% ipython --no-banner

In [1]: import numpy as np

In [2]: np.set_printoptions(precision=2, suppress=True, linewidth=100)

In [3]: F = np.array([[0, 0, 0, 0, 2, 3],
   ...:     [8, 0, 0, 0, 1, 0],
   ...:     [9, 5, 6, 9, 0, 0],
   ...:     [0, 0, 0, 0, 0, 7],
   ...:     [0, 1, 0, 0, 0, 0]])

In [4]: ang = np.radians(28)

In [5]: Rm = np.eye(6)

In [6]: Rm[4, 4] = Rm[0, 0] = np.cos(ang)

In [7]: Rm[4, 0], Rm[0, 4] = -np.sin(ang), np.sin(ang)

In [8]: print(Rm)
[[ 0.88  0.    0.    0.    0.47  0.  ]
 [ 0.    1.    0.    0.    0.    0.  ]
 [ 0.    0.    1.    0.    0.    0.  ]
 [ 0.    0.    0.    1.    0.    0.  ]
 [-0.47  0.    0.    0.    0.88  0.  ]
 [ 0.    0.    0.    0.    0.    1.  ]]

In [9]: other = F @ Rm.T

In [10]: print(np.linalg.svd(F, compute_uv=False), np.linalg.svd(other, compute_uv=False))
[15.84  7.66  6.1   1.8   0.91] [15.84  7.66  6.1   1.8   0.91]

In [11]: print(np.abs(other - F).max(axis=0))
[1.05 0.   0.   0.   4.23 0.  ]

In [12]: print(np.round(np.linalg.det(Rm), 2), np.round(np.trace(Rm), 2))
1.0 5.77

In [13]: print(F.sum(axis=0))
[17  6  6  9  3 10]

In [14]: print(F.mean(axis=0))
[3.4 1.2 1.2 1.8 0.6 2. ]

In [15]: print(np.count_nonzero(F))
10

In [16]: print(np.unravel_index(np.abs(F).argmax(), F.shape))
(np.int64(2), np.int64(0))

In [17]: print(F.sum(axis=1))
[ 5  9 29  7  1]

In [18]: x0 = np.array([1, 1, 1, 0, 2, 0])

In [19]: print(np.linalg.norm(F @ x0) <= np.linalg.norm(F, 2) * np.linalg.norm(x0) + 1e-9)
True

In [20]: print(F @ np.ones(6))
[ 5.  9. 29.  7.  1.]

In [21]: print(F @ x0)
[ 4 10 20  0  1]

In [22]: print(F @ (2 * x0))
[ 8 20 40  0  2]

In [23]: print((F @ x0).argmax())
2

In [24]: print(F @ np.eye(6)[4])
[2. 1. 0. 0. 0.]

In [25]: print(np.sign((F @ x0).round(6)))
[1 1 1 0 1]

In [26]: print(np.einsum("ij,j->i", F, x0))
[ 4 10 20  0  1]
